% python3 -q
>>> import numpy as np
>>> np.set_printoptions(precision=2, suppress=True, linewidth=120, sign=" ")
>>> rnd = lambda a: np.round(a, 2) + 0
>>> F = np.load("run5.npy")
>>> print(F)
[[ 28.  10.   5.]
 [ 10.   7.   2.]
 [  5.   2.   4.]]
>>> vec = np.ones(3)
>>> for _ in range(5):
...     vec = F @ vec
...     vec /= np.linalg.norm(vec)
...     print(round(vec @ F @ vec, 2))
... 
32.9
33.0
33.0
33.0
33.0
>>> print(rnd(vec))
[ 0.91  0.37  0.18]
>>> print(rnd(np.linalg.eigvalsh(F)[-1]))
33.0
>>> O, V = np.linalg.qr(F[:, :2])[0], np.linalg.qr(F[:, 2:])[0]
>>> sv = np.linalg.svd(O.T @ V, compute_uv=False)
>>> print(rnd(np.linalg.norm(O @ O.T - V @ V.T, 2)))
1.0
>>> print(rnd(np.degrees(np.arccos(sv.clip(0, 1)))))
[ 27.05]
>>> W2 = np.array([[1, 0, 0], [0, 2, -3], [-2, -1, 1]])
>>> arr = np.repeat(W2, 20 // 3, axis=0)
>>> rng = np.random.default_rng(83490)
>>> arr = arr + 0.1 * rng.normal(size=arr.shape)
>>> print(rnd(arr))
[[ 0.95  0.02 -0.02]
 [ 0.95 -0.06 -0.08]
 [ 1.   -0.08 -0.1 ]
 [ 0.98 -0.16 -0.04]
 [ 0.84  0.12  0.16]
 [ 1.04 -0.1   0.12]
 [ 0.07  2.02 -2.92]
 [-0.2   1.88 -2.75]
 [ 0.11  1.94 -2.95]
 [-0.14  2.08 -2.83]
 [ 0.01  1.93 -3.07]
 [-0.01  2.   -2.92]
 [-2.06 -1.07  0.96]
 [-1.87 -1.1   0.92]
 [-1.99 -0.98  1.12]
 [-1.95 -1.09  0.91]
 [-1.96 -0.89  0.94]
 [-2.07 -0.85  1.06]]
>>> idx = arr[:, 2] > np.median(arr[:, 2])
>>> r0 = arr[idx].mean(axis=0) - arr[~idx].mean(axis=0)
>>> print(np.argsort(-np.abs(r0).round(6), kind="stable"))
[ 2  1  0]
>>> print(rnd(r0))
[-1.32 -1.94  2.65]
>>> d = np.linalg.norm(arr[:, None] - arr[None], axis=-1)
>>> print(np.linalg.matrix_rank(d ** 2))
5
>>> print(np.flatnonzero(d[16] < d.mean() / 2))
[ 12  13  14  15  16  17]
>>> print(d.mean(axis=1).argmax())
10
>>> print(rnd(d[16]))
[ 3.19  3.19  3.24  3.18  3.07  3.2   5.24  4.94  5.24  5.13  5.29  5.2   0.21  0.23  0.21  0.2   0.    0.17]
>>> print(rnd(d[:5, :5]))
[[ 0.    0.1   0.15  0.19  0.23]
 [ 0.1   0.    0.06  0.12  0.32]
 [ 0.15  0.06  0.    0.11  0.37]
 [ 0.19  0.12  0.11  0.    0.37]
 [ 0.23  0.32  0.37  0.37  0.  ]]
>>> print(d.shape)
(18, 18)
